% ipython --no-banner

In [1]: import numpy as np

In [2]: np.set_printoptions(precision=2, suppress=True, linewidth=100, sign=" ")

In [3]: M = np.array([[1, -2, 4], [1, -1, 1], [1, 0, 0]])

In [4]: ev, evecs = np.linalg.eig(M)

In [5]: np.round(np.prod(ev), 2)
Out[5]: np.float64(2.0)

In [6]: np.sort(np.linalg.eigvals(M @ M))
Out[6]: array([ 1.,  1.,  4.])

In [7]: print(np.sort(np.linalg.eigvals(np.linalg.inv(M))))
[-1. -0.j -1. +0.j  0.5+0.j]

In [8]: ev
Out[8]: array([ 2., -1., -1.])

In [9]: np.round(M @ evecs[:, 0] - ev[0] * evecs[:, 0], 2) + 0
Out[9]: array([ 0.,  0.,  0.])

In [10]: print(np.sort(np.linalg.eigvals(M.T)))
[-1. -1.  2.]

In [11]: U, sv = np.linalg.svd(M)
---------------------------------------------------------------------------
ValueError                                Traceback (most recent call last)
Cell In[11], line 1
----> 1 U, sv = np.linalg.svd(M)

ValueError: too many values to unpack (expected 2)

In [12]: U, sv, Vh = np.linalg.svd(M, full_matrices=False)

In [13]: np.cumsum(sv ** 2) / np.sum(sv ** 2)
Out[13]: array([ 0.94,  1.  ,  1.  ])

In [14]: np.abs(U[:, 0]).round(6).argmax()
Out[14]: np.int64(0)

In [15]: round(float(np.sqrt((sv ** 2).sum())), 2), round(np.linalg.norm(M), 2)
Out[15]: (5.0, np.float64(5.0))

In [16]: np.abs(Vh[0])
Out[16]: array([ 0.27,  0.46,  0.85])

In [17]: np.allclose(U * sv @ Vh, M)
Out[17]: True

In [18]: print(round(np.linalg.norm(M, 2), 2))
4.84

In [19]: print(round(np.linalg.norm(M) ** 2 / np.linalg.norm(M, 2) ** 2, 2))
1.07

In [20]: print(M[0] @ M[2])
1

In [21]: print(round(float(np.linalg.norm(M, 1)), 2), np.round(np.linalg.norm(M, np.inf), 2))
5.0 7.0

In [22]: print(np.linalg.norm(M, axis=1))
[ 4.58  1.73  1.  ]

In [23]: np.round(np.linalg.norm(M[0] - M[2]), 2)
Out[23]: np.float64(4.47)

In [24]: print(np.linalg.norm(M, axis=1).argmax())
0

In [25]: print(round(np.linalg.norm(M, "nuc"), 2))
6.38

In [26]: J = np.load("x.npy")

In [27]: J
Out[27]: 
array([[-23.17,  -6.06, -52.83],
       [-19.64,  -3.72, -41.75],
       [-16.59,  -1.78, -32.58],
       [ -6.45,   3.14,  -6.93],
       [ -6.02,   3.22,  -6.13],
       [ -4.  ,   3.27,  -2.98],
       [ -3.14,   3.05,  -1.99],
       [ -3.13,   3.04,  -1.98],
       [ -2.8 ,   2.9 ,  -1.67],
       [ -2.21,   2.55,  -1.19],
       [ -0.22,   0.35,  -0.13],
       [  0.22,  -0.36,   0.14],
       [  1.49,  -2.62,   1.42],
       [  2.55,  -4.53,   3.22],
       [  3.74,  -6.52,   5.96],
       [  4.65,  -7.92,   8.47],
       [  5.35,  -8.9 ,  10.57],
       [  6.86, -10.84,  15.52],
       [  7.22, -11.26,  16.78],
       [  7.69, -11.79,  18.41],
       [ 10.03, -14.18,  27.11],
       [ 11.25, -15.28,  31.84],
       [ 13.81, -17.31,  42.1 ],
       [ 19.03, -20.65,  63.88]])

In [28]: proj = J @ np.linalg.solve(J.T @ J, J.T)

In [29]: np.round(np.linalg.eigvalsh(proj), 2) + 0
Out[29]: 
array([ 0.,  0.,  0.,  0.,  0.,  0.,  0.,  0.,  0.,  0.,  0.,  0.,  0.,  0.,  0.,  0.,  0.,  0.,
        0.,  0.,  0.,  1.,  1.,  1.])

In [30]: round(float(np.trace(proj)), 2)
Out[30]: 3.0

In [31]: proj @ J[:, 2]
Out[31]: 
array([-52.83, -41.75, -32.58,  -6.93,  -6.13,  -2.98,  -1.99,  -1.98,  -1.67,  -1.19,  -0.13,
         0.14,   1.42,   3.22,   5.96,   8.47,  10.57,  15.52,  16.78,  18.41,  27.11,  31.84,
        42.1 ,  63.88])

In [32]: W2 = J[[3, 21]].astype(float)

In [33]: for _ in range(6):
    ...:     labels = np.linalg.norm(J[:, None] - W2, axis=-1).argmin(axis=1)
    ...:     W2 = np.array([J[labels == j].mean(axis=0) for j in range(2)])
    ...: 

In [34]: labels
Out[34]: 
array([ 0,  0,  0,  0,  0,  0,  0,  0,  0,  0,  0,  0,  0,  0,  0,  0,  1,  1,  1,  1,  1,  1,  1,
        1])

In [35]: np.abs(W2[1] - W2[0]).argmax()
Out[35]: np.int64(2)

In [36]: vec = np.array([9, 2, 0])

In [37]: target = J @ vec

In [38]: try:
    ...:     np.linalg.solve(J, target)
    ...: except np.linalg.LinAlgError as e:
    ...:     print(repr(e))
    ...: 
LinAlgError('Last 2 dimensions of the array must be square')

In [39]: np.round(np.linalg.lstsq(J, target)[0], 2) + 0
Out[39]: array([ 9.,  2.,  0.])

In [40]: np.round(np.linalg.solve(J.T @ J, J.T @ target), 2) + 0
Out[40]: array([ 9.,  2.,  0.])

In [41]: rng = np.random.default_rng(218)

In [42]: target = target + 0.1 * rng.normal(size=24)

In [43]: target
Out[43]: 
array([-220.53, -184.29, -152.8 ,  -51.76,  -47.72,  -29.47,  -22.08,  -22.25,  -19.53,  -14.87,
         -1.18,    1.12,    8.09,   13.88,   20.51,   26.03,   30.39,   40.12,   42.36,   45.66,
         61.69,   70.61,   89.58,  130.01])

In [44]: coef, *_ = np.linalg.lstsq(J, target)

In [45]: coef.round(2) + 0
Out[45]: array([ 9.,  2.,  0.])

In [46]: coef.round()
Out[46]: array([ 9.,  2., -0.])

In [47]: [round(float(np.linalg.norm(np.linalg.solve(J.T @ J + lam * np.eye(3), J.T @ target))), 2) for lam in (0, 1, 10, 100)]
Out[47]: [9.22, 9.16, 8.62, 5.99]

In [48]: d = np.linalg.norm(J[:, None] - J[None], axis=-1)

In [49]: np.unravel_index(d.round(6).argmax(), d.shape)
Out[49]: (np.int64(0), np.int64(23))

In [50]: print((d + 1e9 * np.eye(24)).round(6).argmin(axis=1))
[  1   2   1   4   3   6   7   6   7   8  11  10  13  12  15  16  15  18  17  18  21  20  21  22]

In [51]: np.flatnonzero(d[6] < d.mean() / 2)
Out[51]: array([  3,   4,   5,   6,   7,   8,   9,  10,  11,  12,  13,  14])

In [52]: def softmax(z):
    ...:     e = np.exp(z - z.max(axis=-1, keepdims=True))
    ...:     return e / e.sum(axis=-1, keepdims=True)
    ...: 

In [53]: np.round(softmax(J[3]), 2) + 0
Out[53]: array([ 0.,  1.,  0.])

In [54]: print(softmax(J).sum(axis=1))
[ 1.  1.  1.  1.  1.  1.  1.  1.  1.  1.  1.  1.  1.  1.  1.  1.  1.  1.  1.  1.  1.  1.  1.  1.]

In [55]: np.round(softmax(10 * J[3]), 2) + 0
Out[55]: array([ 0.,  1.,  0.])

In [56]: scores = J @ J.T / np.sqrt(3)

In [57]: softmax(scores)[3] @ J
Out[57]: array([-23.17,  -6.06, -52.83])

In [58]: softmax(scores).round(6).argmax(axis=1)
Out[58]: 
array([  0,   0,   0,   0,   0,   0,   0,   0,   0,   0,   0,  23,  23,  23,  23,  23,  23,  23,
        23,  23,  23,  23,  23,  23])

In [59]: feats = np.array([[0.0, 0.0, 0.0], [0.0, 0.0, -1.0], [0.0, -1.0, 0.0]])

In [60]: th = np.radians(72)

In [61]: R = np.eye(3)

In [62]: R[1, 1] = R[2, 2] = np.cos(th)

In [63]: R[1, 2], R[2, 1] = -np.sin(th), np.sin(th)

In [64]: R
Out[64]: 
array([[ 1.  ,  0.  ,  0.  ],
       [ 0.  ,  0.31, -0.95],
       [ 0.  ,  0.95,  0.31]])

In [65]: other = feats @ R.T

In [66]: print(np.linalg.svd(feats, compute_uv=False), np.linalg.svd(other, compute_uv=False))
[ 1.  1.  0.] [ 1.  1.  0.]

In [67]: round(np.linalg.det(R), 2), round(float(np.trace(R)), 2)
Out[67]: (np.float64(1.0), 1.62)

In [68]: try:
    ...:     np.linalg.cholesky(feats)
    ...: except np.linalg.LinAlgError as e:
    ...:     print(e)
    ...: 
Matrix is not positive definite

In [69]: np.round(np.linalg.eigvalsh(feats).min(), 2)
Out[69]: np.float64(-1.0)

In [70]: data = np.load("m.npy")

In [71]: data
Out[71]: 
array([[  93,   33,   49],
       [  46,    0,   57],
       [  24,    0,   25],
       [  67,   29,   33],
       [  24,    0,   25],
       [  94,   21,   57],
       [  10,    2,    9],
       [  46,    0,   57],
       [ 101,   16,   65],
       [  83,    0,   65],
       [  48,   20,   25],
       [  60,   34,   25],
       [  81,   19,   49],
       [  40,   37,    9],
       [  58,   58,    9],
       [   0,    0,    1],
       [  66,   41,   25],
       [  82,    7,   57],
       [  62,   10,   41],
       [  34,   30,    9],
       [  66,   41,   25],
       [  80,   31,   41],
       [  53,   39,   17]])

In [72]: other = data + rng.integers(-2, 3, (23, 2)) @ rng.integers(-2, 3, (2, 3))

In [73]: other
Out[73]: 
array([[93, 37, 49],
       [46,  4, 57],
       [23,  2, 24],
       [67, 29, 33],
       [26,  0, 27],
       [95, 23, 58],
       [11,  0, 10],
       [44, -2, 55],
       [98, 14, 62],
       [80, -4, 62],
       [48, 22, 25],
       [57, 32, 22],
       [80, 15, 48],
       [41, 39, 10],
       [60, 60, 11],
       [ 1,  2,  2],
       [67, 41, 26],
       [80,  7, 55],
       [63,  8, 42],
       [34, 28,  9],
       [67, 43, 26],
       [79, 27, 40],
       [54, 39, 18]])

In [74]: np.abs(other - data).sum(axis=1)
Out[74]: 
array([  4,   4,   4,   0,   4,   4,   4,   6,   8,  10,   2,   8,   6,   4,   6,   4,   2,   4,
         4,   2,   4,   6,   2])

In [75]: print(other - data)
[[ 0  4  0]
 [ 0  4  0]
 [-1  2 -1]
 [ 0  0  0]
 [ 2  0  2]
 [ 1  2  1]
 [ 1 -2  1]
 [-2 -2 -2]
 [-3 -2 -3]
 [-3 -4 -3]
 [ 0  2  0]
 [-3 -2 -3]
 [-1 -4 -1]
 [ 1  2  1]
 [ 2  2  2]
 [ 1  2  1]
 [ 1  0  1]
 [-2  0 -2]
 [ 1 -2  1]
 [ 0 -2  0]
 [ 1  2  1]
 [-1 -4 -1]
 [ 1  0  1]]

In [76]: d = np.linalg.norm(other[:, None] - other[None], axis=-1)

In [77]: d[:5, :5]
Out[77]: 
array([[  0.  ,  57.98,  82.16,  31.56,  79.64],
       [ 57.98,   0.  ,  40.27,  40.52,  36.28],
       [ 82.16,  40.27,   0.  ,  52.4 ,   4.69],
       [ 31.56,  40.52,  52.4 ,   0.  ,  50.58],
       [ 79.64,  36.28,   4.69,  50.58,   0.  ]])

In [78]: print((d + 1e9 * np.eye(23)).round(6).argmin(axis=1))
[  5   7   4  16   2   8  15   1   5  17  11  22  17  19  22   6  20  12  12  13  16   3  11]

In [79]: np.unravel_index(d.round(6).argmax(), d.shape)
Out[79]: (np.int64(8), np.int64(15))

In [80]: d.mean(axis=1).argmax()
Out[80]: np.int64(15)

In [81]: np.linalg.matrix_rank(d ** 2)
Out[81]: np.int64(5)

In [82]: Xc = (data - data.mean(axis=0)) / data.std(axis=0)

In [83]: Xc.std(axis=0)
Out[83]: array([ 1.,  1.,  1.])

In [84]: np.argwhere(np.abs(Xc) > 2)
Out[84]: 
array([[ 14,   1],
       [ 15,   0]])

In [85]: coef = np.linalg.lstsq(np.delete(Xc, 2, axis=1), Xc[:, 2])[0]

In [86]: print(np.abs(coef).argmax())
0

In [87]: vec = np.array([5, 3, 3])

In [88]: target = data @ vec

In [89]: np.linalg.solve(data.T @ data, data.T @ target)
Out[89]: array([ 5.,  3.,  3.])

In [90]: target = target + 0.02 * rng.normal(size=23)

In [91]: target
Out[91]: 
array([ 710.95,  401.  ,  194.97,  521.  ,  195.  ,  703.98,   82.97,  400.99,  748.02,  609.95,
        375.01,  477.02,  609.01,  337.98,  490.96,    3.  ,  528.01,  601.99,  462.99,  287.  ,
        527.98,  615.97,  432.97])

In [92]: coef, *_ = np.linalg.lstsq(data, target)

In [93]: coef.round()
Out[93]: array([ 5.,  3.,  3.])

In [94]: A = np.load("test11.npy")

In [95]: print(A)
[[ 0.15  0.19  0.51  0.35]
 [ 0.19  0.24  0.65  0.45]
 [ 0.51  0.65  1.77  1.22]
 [ 0.35  0.45  1.22  0.84]]

In [96]: ev, evecs = np.linalg.eigh(A)

In [97]: vec = np.array([0, -2, 1, 2])

In [98]: np.round(np.abs(A).sum(axis=1).max(), 2), round(float(np.abs(ev).max()), 2)
Out[98]: (np.float64(4.15), 3.0)

In [99]: round(vec @ A @ vec / (vec @ vec), 2), np.round(ev[0], 2), round(ev[-1], 2)
Out[99]: (np.float64(0.53), np.float64(-0.0), np.float64(3.0))

In [100]: evecs * np.abs(ev) @ evecs.T
Out[100]: 
array([[ 0.15,  0.19,  0.51,  0.35],
       [ 0.19,  0.24,  0.65,  0.45],
       [ 0.51,  0.65,  1.77,  1.22],
       [ 0.35,  0.45,  1.22,  0.84]])

In [101]: (np.sign(evecs[:, -1].round(6)) == np.sign(evecs[0, -1].round(6))).astype(int)
Out[101]: array([ 1,  1,  1,  1])
